In [1]: import numpy as np

In [2]: np.set_printoptions(precision=2, suppress=True, linewidth=120)

In [3]: tidy = lambda a: np.round(a, 2) + 0

In [4]: feats = np.load("mat.npy")

In [5]: print(feats)
[[ 0 -2  1 -1 -1  0]
 [ 2  0  0 -2  2  0]
 [-1  0  0  2 -1  0]
 [ 1  2 -2  0  1 -1]
 [ 1 -2  1 -1  0  1]
 [ 0  0  0  1 -1  0]]

In [6]: other = np.linalg.invert(feats)
---------------------------------------------------------------------------
AttributeError                            Traceback (most recent call last)
Cell In[6], line 1
----> 1 other = np.linalg.invert(feats)

AttributeError: module 'numpy.linalg' has no attribute 'invert'

In [7]: other = np.linalg.inv(feats)

In [8]: print(feats @ other)
[[1. 0. 0. 0. 0. 0.]
 [0. 1. 0. 0. 0. 0.]
 [0. 0. 1. 0. 0. 0.]
 [0. 0. 0. 1. 0. 0.]
 [0. 0. 0. 0. 1. 0.]
 [0. 0. 0. 0. 0. 1.]]

In [9]: print(tidy(np.linalg.det(feats) * np.linalg.det(other)))
1.0

In [10]: print(tidy(np.linalg.det(feats) * other))
[[ 0.  2.  0.  0.  0.  4.]
 [-2.  0. -4. -2. -2.  4.]
 [ 0.  4.  0. -4. -4.  4.]
 [ 0.  2.  4.  0.  0.  0.]
 [ 0.  2.  4.  0.  0. -4.]
 [-4. -4. -4.  0.  4.  0.]]

In [11]: print(tidy(np.linalg.slogdet(feats)[0]))
1.0

In [12]: print(tidy(np.linalg.inv(other)))
[[ 0. -2.  1. -1. -1.  0.]
 [ 2.  0.  0. -2.  2.  0.]
 [-1.  0.  0.  2. -1.  0.]
 [ 1.  2. -2.  0.  1. -1.]
 [ 1. -2.  1. -1.  0.  1.]
 [ 0.  0.  0.  1. -1.  0.]]

In [13]: print(np.allclose(other, feats.T))
False

In [14]: M = np.diag(np.array([3, 2, 4, 0, 0, 5, 3, 5, 2, 4])) + -1 * np.eye(10, k=1) + -1 * np.eye(10, k=-1)

In [15]: print(M)
[[ 3. -1.  0.  0.  0.  0.  0.  0.  0.  0.]
 [-1.  2. -1.  0.  0.  0.  0.  0.  0.  0.]
 [ 0. -1.  4. -1.  0.  0.  0.  0.  0.  0.]
 [ 0.  0. -1.  0. -1.  0.  0.  0.  0.  0.]
 [ 0.  0.  0. -1.  0. -1.  0.  0.  0.  0.]
 [ 0.  0.  0.  0. -1.  5. -1.  0.  0.  0.]
 [ 0.  0.  0.  0.  0. -1.  3. -1.  0.  0.]
 [ 0.  0.  0.  0.  0.  0. -1.  5. -1.  0.]
 [ 0.  0.  0.  0.  0.  0.  0. -1.  2. -1.]
 [ 0.  0.  0.  0.  0.  0.  0.  0. -1.  4.]]

In [16]: evals, vecs = np.linalg.eigh(M)

In [17]: print((evals > 1e-8).sum(), (evals < -1e-8).sum())
9 1

In [18]: print(tidy(np.linalg.eigvalsh(M + 4 * np.eye(10))))
[2.81 4.65 5.22 5.3  6.4  7.4  8.31 8.7  9.29 9.92]

In [19]: print(tidy(vecs.T @ M @ vecs))
[[-1.19  0.    0.    0.    0.    0.    0.    0.    0.    0.  ]
 [ 0.    0.65  0.    0.    0.    0.    0.    0.    0.    0.  ]
 [ 0.    0.    1.22  0.    0.    0.    0.    0.    0.    0.  ]
 [ 0.    0.    0.    1.3   0.    0.    0.    0.    0.    0.  ]
 [ 0.    0.    0.    0.    2.4   0.    0.    0.    0.    0.  ]
 [ 0.    0.    0.    0.    0.    3.4   0.    0.    0.    0.  ]
 [ 0.    0.    0.    0.    0.    0.    4.31  0.    0.    0.  ]
 [ 0.    0.    0.    0.    0.    0.    0.    4.7   0.    0.  ]
 [ 0.    0.    0.    0.    0.    0.    0.    0.    5.29  0.  ]
 [ 0.    0.    0.    0.    0.    0.    0.    0.    0.    5.92]]

In [20]: print(np.abs(vecs[:, -1]).round(6).argmax())
7
